In [1]: import numpy as np

In [2]: np.set_printoptions(precision=2, suppress=True, linewidth=160)

In [3]: rd = lambda a: np.round(a, 2) + 0

In [4]: J = np.load("mat.npy")

In [5]: J
Out[5]: 
array([[0.25, 0.25, 0.25, 0.25],
       [0.  , 1.  , 0.  , 0.  ],
       [0.25, 0.25, 0.5 , 0.  ],
       [0.  , 0.  , 0.  , 1.  ]])

In [6]: u, r1 = J[3], J[0]

In [7]: u @ u
Out[7]: np.float64(1.0)

In [8]: pr = (u @ r1) / (u @ u) * u

In [9]: rd(np.linalg.norm(u + r1) ** 2 + np.linalg.norm(u - r1) ** 2)
Out[9]: np.float64(2.5)

In [10]: np.outer(u, r1)
Out[10]: 
array([[0.  , 0.  , 0.  , 0.  ],
       [0.  , 0.  , 0.  , 0.  ],
       [0.  , 0.  , 0.  , 0.  ],
       [0.25, 0.25, 0.25, 0.25]])

In [11]: np.linalg.matrix_rank(np.outer(u, r1))
Out[11]: np.int64(1)

In [12]: M2 = np.linalg.inv(J)

In [13]: rd(np.linalg.inv(M2))
Out[13]: 
array([[0.25, 0.25, 0.25, 0.25],
       [0.  , 1.  , 0.  , 0.  ],
       [0.25, 0.25, 0.5 , 0.  ],
       [0.  , 0.  , 0.  , 1.  ]])

In [14]: rd(np.linalg.cond(J))
Out[14]: np.float64(11.93)

In [15]: M2
Out[15]: 
array([[ 8., -1., -4., -2.],
       [ 0.,  1.,  0.,  0.],
       [-4.,  0.,  4.,  1.],
       [ 0.,  0.,  0.,  1.]])

In [16]: u, r1 = M2[3], M2[1]

In [17]: u @ u
Out[17]: np.float64(1.0)

In [18]: pr = (u @ r1) / (u @ u) * u

In [19]: np.outer(u, r1)
Out[19]: 
array([[0., 0., 0., 0.],
       [0., 0., 0., 0.],
       [0., 0., 0., 0.],
       [0., 1., 0., 0.]])

In [20]: np.linalg.matrix_rank(np.outer(u, r1))
Out[20]: np.int64(1)

In [21]: mat = np.loadtxt("layer16.csv", delimiter=",")

In [22]: rd(mat)
Out[22]: 
array([[-0.71,  0.71],
       [ 0.71,  0.71]])

In [23]: vec = np.array([5, -6])

In [24]: 2 - np.linalg.matrix_rank(mat - np.eye(2), tol=1e-8)
Out[24]: np.int64(1)

In [25]: rd(mat.T @ (mat @ vec))
Out[25]: array([ 5., -6.])

In [26]: rd(np.linalg.det(mat))
Out[26]: np.float64(-1.0)

In [27]: vec = np.array([9, 0])

In [28]: rhs = mat @ vec

In [29]: b, lr = np.zeros(2), 1 / np.linalg.norm(mat, 2) ** 2

In [30]: for i in range(30):
    ...:     b -= lr * mat.T @ (mat @ b - rhs)
    ...:     if i % 5 == 0: print(i, round(np.linalg.norm(mat @ b - rhs), 2))
    ...: 
0 0.0
5 0.0
10 0.0
15 0.0
20 0.0
25 0.0

In [31]: rd(np.linalg.cond(mat))
Out[31]: np.float64(1.0)

In [32]: vals, V = np.linalg.eigh(mat)

In [33]: rd(np.linalg.eigvalsh(mat + -2 * np.eye(2)))
Out[33]: array([-3., -1.])

In [34]: rd(V.T @ V)
Out[34]: 
array([[1., 0.],
       [0., 1.]])

In [35]: np.unique(vals.round(6) + 0, return_counts=True)[1]
Out[35]: array([1, 1])

In [36]: rd(np.linalg.svd(mat, compute_uv=False))
Out[36]: array([1., 1.])

In [37]: rd(np.linalg.eigvalsh(mat @ mat))
Out[37]: array([1., 1.])

In [38]: rd(V.T @ mat @ V)
Out[38]: 
array([[-1.,  0.],
       [ 0.,  1.]])
